$ python -q
>>> import numpy as np
>>> import numpy.linalg as la
>>> np.set_printoptions(precision=2, suppress=True, linewidth=160, sign=" ")
>>> def rd(a):
...     return np.round(a, 2) + 0
... 
>>> W0 = np.loadtxt("layer0.csv", delimiter=",")
>>> print(W0)
[[  5.81  -9.48   8.75]
 [-11.52  -2.51  -2.76]
 [  5.58   2.12  -0.5 ]
 [ -1.05   3.6   -7.31]
 [  3.27  -4.35  10.32]
 [  0.59 -11.18   9.71]
 [ -7.3   10.93  -3.99]
 [-10.54   1.63   8.49]
 [ -9.73  15.9  -10.36]
 [  0.15  -6.28  -8.83]
 [ -0.64  -0.39  11.73]
 [ 11.94  -1.92  12.82]
 [ -1.57  -9.05  -4.94]
 [  3.11   1.9    2.04]
 [  1.7  -11.47  -3.35]
 [-11.37   8.1    8.65]
 [  6.09   5.49   4.02]
 [  3.01   2.72   0.18]
 [  7.32  -2.     5.88]
 [  7.63  -2.84 -11.45]
 [-11.02   8.66 -12.09]
 [-17.39   4.25   0.94]
 [-18.3   16.66 -17.46]
 [  5.19   1.24   4.1 ]
 [ -4.6   15.2    3.57]]
>>> B = W0 / la.norm(W0, axis=1, keepdims=True)
>>> cov = B @ B.T
>>> print(rd(np.degrees(np.arccos(np.clip(cov[5, 9], -1, 1)))))
95.52
>>> print((cov - 2 * np.eye(25)).round(6).argmax(axis=1))
[  5  21  17  20   0   0   8  15   6  12   4  18  14  16  12   7  13   2  11   9  22   1  20  13   6]
>>> x0 = np.array([6, 1, -7])
>>> y = W0 @ x0
>>> beta, lr = np.zeros(3), 1 / la.norm(W0, 2) ** 2
>>> for i in range(6):
...     beta -= lr * W0.T @ (W0 @ beta - y)
...     if i % 2 == 0: print(i, round(la.norm(W0 @ beta - y), 2))
... 
0 195.5
2 89.92
4 45.21
>>> print(rd(beta))
[ 5.09  0.39 -6.57]
